>>> import numpy as np
>>> np.set_printoptions(precision=1, suppress=True, linewidth=120)
>>> rnd = lambda a: np.round(a, 1) + 0
>>> A2 = np.array([[0.2, 1.2, 0.1, -1.0],
...     [-0.4, 1.1, 0.5, 0.2],
...     [-0.4, 0.6, 1.3, 0.4],
...     [-2.3, -0.1, -0.9, -1.1],
...     [-1.2, -0.4, -0.5, -0.2],
...     [1.1, 0.6, 0.3, 0.7],
...     [-0.6, 0.4, -1.2, 0.4],
...     [-0.8, -0.4, -0.2, 0.1],
...     [0.0, 1.2, 2.0, 0.1],
...     [-0.3, 1.4, 0.2, 0.0]])
>>> C = np.array([[0.9, 0.2, 0.3, 0.8, 0.2],
...     [0.7, 1.0, -1.3, -0.7, -0.4],
...     [2.2, 0.7, 2.2, -0.9, 0.7],
...     [0.9, -0.3, -0.4, 0.0, -0.3]])
>>> m1 = A2 @ C
>>> rnd(m1)
array([[ 0.3,  1.6, -0.9, -0.8, -0.1],
       [ 1.7,  1.3, -0.5, -1.5, -0.2],
       [ 3.3,  1.3,  1.8, -1.9,  0.5],
       [-5.1, -0.9, -2.1, -1. , -0.7],
       [-2.6, -0.9, -0.9, -0.2, -0.4],
       [ 2.7,  0.8, -0.1,  0.2,  0. ],
       [-2.5, -0.7, -3.5,  0.3, -1.2],
       [-1.4, -0.7, -0.2, -0.2, -0.2],
       [ 5.3,  2.6,  2.8, -2.6,  0.9],
       [ 1.2,  1.5, -1.5, -1.4, -0.5]])
>>> # rows and columns are dependent
>>> Ac = m1 - m1.mean(axis=0)
>>> Uu, sigma, Vt = np.linalg.svd(Ac, full_matrices=False)
>>> rnd(sigma ** 2 / (sigma ** 2).sum())
array([0.9, 0.1, 0. , 0. , 0. ])
>>> np.abs(Uu[:, 0]).argmax()
np.int64(8)
>>> rnd(sigma)
array([11.4,  3.3,  2.4,  0.9,  0. ])
>>> rnd(Ac.mean(axis=0))
array([0., 0., 0., 0., 0.])
>>> rnd(np.linalg.norm(m1, 2) / np.linalg.norm(m1))
np.float64(0.9)
>>> np.linalg.matrix_rank(m1, rtol=0.1)
np.int64(3)
>>> Uu, sigma, Vt = np.linalg.svd(m1)
>>> rnd(sigma)
array([11.4,  4.6,  3.1,  1. ,  0. ])
>>> A2 = Uu[:, :4] @ np.diag(sigma[:4]) @ Vt[:4]
>>> rnd(np.linalg.norm(m1 - A2, 2)), rnd(sigma[4])
(np.float64(0.0), np.float64(0.0))
>>> t = np.radians(135)
>>> Rm = np.eye(5)
>>> Rm[4, 4] = Rm[3, 3] = np.cos(t)
>>> Rm[4, 3], Rm[3, 4] = -np.sin(t), np.sin(t)
>>> rnd(Rm)
array([[ 1. ,  0. ,  0. ,  0. ,  0. ],
       [ 0. ,  1. ,  0. ,  0. ,  0. ],
       [ 0. ,  0. ,  1. ,  0. ,  0. ],
       [ 0. ,  0. ,  0. , -0.7,  0.7],
       [ 0. ,  0. ,  0. , -0.7, -0.7]])
>>> A2 = m1 @ Rm.T
>>> np.allclose(np.linalg.norm(m1, axis=1), np.linalg.norm(A2, axis=1))
True
>>> rnd(np.abs(A2 - m1).max(axis=0))
array([0. , 0. , 0. , 5.1, 1.9])
>>> rnd(A2)
array([[ 0.3,  1.6, -0.9,  0.5,  0.6],
       [ 1.7,  1.3, -0.5,  0.9,  1.3],
       [ 3.3,  1.3,  1.8,  1.7,  1. ],
       [-5.1, -0.9, -2.1,  0.2,  1.2],
       [-2.6, -0.9, -0.9, -0.1,  0.4],
       [ 2.7,  0.8, -0.1, -0.1, -0.1],
       [-2.5, -0.7, -3.5, -1.1,  0.7],
       [-1.4, -0.7, -0.2,  0. ,  0.2],
       [ 5.3,  2.6,  2.8,  2.5,  1.2],
       [ 1.2,  1.5, -1.5,  0.7,  1.3]])
>>> np.allclose(m1 @ m1.T, A2 @ A2.T)
True
>>> cov = np.cov(m1, rowvar=False)
>>> np.argwhere(np.triu(np.abs(np.corrcoef(m1.T)) > 0.8, 1))
array([[0, 1],
       [0, 2],
       [0, 4],
       [2, 4]])
>>> cov.shape
(5, 5)
>>> rnd(np.linalg.eigvalsh(cov)[::-1])
array([14.4,  1.2,  0.6,  0.1,  0. ])
>>> np.argsort(-m1.std(axis=0).round(6), kind="stable")
array([0, 2, 1, 3, 4])
>>> rnd(cov)
array([[10.1,  3.6,  4.6, -1.9,  1.5],
       [ 3.6,  1.6,  1.5, -0.9,  0.5],
       [ 4.6,  1.5,  3.2, -1.2,  1.1],
       [-1.9, -0.9, -1.2,  0.9, -0.4],
       [ 1.5,  0.5,  1.1, -0.4,  0.3]])
>>> E = np.load("out11.npy")
>>> E
array([[ 1,  0,  0,  0,  0,  0,  0],
       [-2,  1,  0,  0,  0,  0,  0],
       [-1,  1,  1,  0,  0,  0,  0],
       [ 2,  1, -2,  1,  0,  0,  0],
       [ 1,  1, -2, -1,  1,  0,  0],
       [ 2,  2, -1, -1,  2,  1,  0],
       [ 0, -1,  2, -2, -2,  2,  1]])
>>> # triangular, det is the product of the diagonal
>>> np.linalg.matrix_rank(E - E[0, 0] * np.eye(7))
np.int64(6)
>>> E @ E
array([[ 1,  0,  0,  0,  0,  0,  0],
       [-4,  1,  0,  0,  0,  0,  0],
       [-4,  2,  1,  0,  0,  0,  0],
       [ 4,  0, -4,  1,  0,  0,  0],
       [ 0, -1, -2, -2,  1,  0,  0],
       [ 1,  4, -4, -4,  4,  1,  0],
       [-2,  0, 10, -4,  0,  4,  1]])
>>> A2 = E / np.linalg.norm(E, axis=1, keepdims=True)
>>> cov = A2 @ A2.T
>>> rnd(cov[3])
array([ 0.6, -0.4, -0.5,  1. ,  0.7,  0.6, -0.5])
>>> rnd(cov)
array([[ 1. , -0.9, -0.6,  0.6,  0.4,  0.5,  0. ],
       [-0.9,  1. ,  0.8, -0.4, -0.2, -0.2, -0.1],
       [-0.6,  0.8,  1. , -0.5, -0.4, -0.1,  0.1],
       [ 0.6, -0.4, -0.5,  1. ,  0.7,  0.6, -0.5],
       [ 0.4, -0.2, -0.4,  0.7,  1. ,  0.8, -0.4],
       [ 0.5, -0.2, -0.1,  0.6,  0.8,  1. , -0.2],
       [ 0. , -0.1,  0.1, -0.5, -0.4, -0.2,  1. ]])
>>> A2 = E[0, 0] * E[1:] - np.outer(E[1:, 0], E[0])
>>> A2
array([[ 0,  1,  0,  0,  0,  0,  0],
       [ 0,  1,  1,  0,  0,  0,  0],
       [ 0,  1, -2,  1,  0,  0,  0],
       [ 0,  1, -2, -1,  1,  0,  0],
       [ 0,  2, -1, -1,  2,  1,  0],
       [ 0, -1,  2, -2, -2,  2,  1]])
>>> E[:, 0] / E[0, 0]
array([ 1., -2., -1.,  2.,  1.,  2.,  0.])
>>> np.flatnonzero(~A2.round(6).any(axis=1))
array([], dtype=int64)
>>> np.linalg.matrix_rank(A2), np.linalg.matrix_rank(E)
(np.int64(6), np.int64(7))
>>> rnd(np.linalg.norm(E) ** 2 / np.linalg.norm(E, 2) ** 2)
np.float64(1.8)
>>> rnd(np.linalg.norm(E, 2))
np.float64(5.7)
>>> rnd(np.linalg.norm(E[5] - E[6]))
np.float64(6.4)
>>> np.linalg.norm(E, axis=1).argmax()
np.int64(6)
>>> rnd(np.linalg.norm(E, 1)), rnd(np.linalg.norm(E, np.inf))
(np.float64(9.0), np.float64(10.0))
>>> Uu, sigma, Vt = np.linalg.svd(E)
>>> rnd(sigma)
array([5.7, 3.8, 2.8, 1.5, 1.4, 0.5, 0. ])
>>> A2 = Uu[:, :6] @ np.diag(sigma[:6]) @ Vt[:6]
>>> rnd(np.abs(E - A2).max())
np.float64(0.0)
>>> rnd(A2)
array([[ 1.,  0.,  0.,  0.,  0.,  0.,  0.],
       [-2.,  1.,  0.,  0.,  0.,  0.,  0.],
       [-1.,  1.,  1.,  0.,  0.,  0.,  0.],
       [ 2.,  1., -2.,  1.,  0.,  0.,  0.],
       [ 1.,  1., -2., -1.,  1.,  0.,  0.],
       [ 2.,  2., -1., -1.,  2.,  1.,  0.],
       [ 0., -1.,  2., -2., -2.,  2.,  1.]])
>>> rnd(np.linalg.norm(E - A2) / np.linalg.norm(E))
np.float64(0.0)
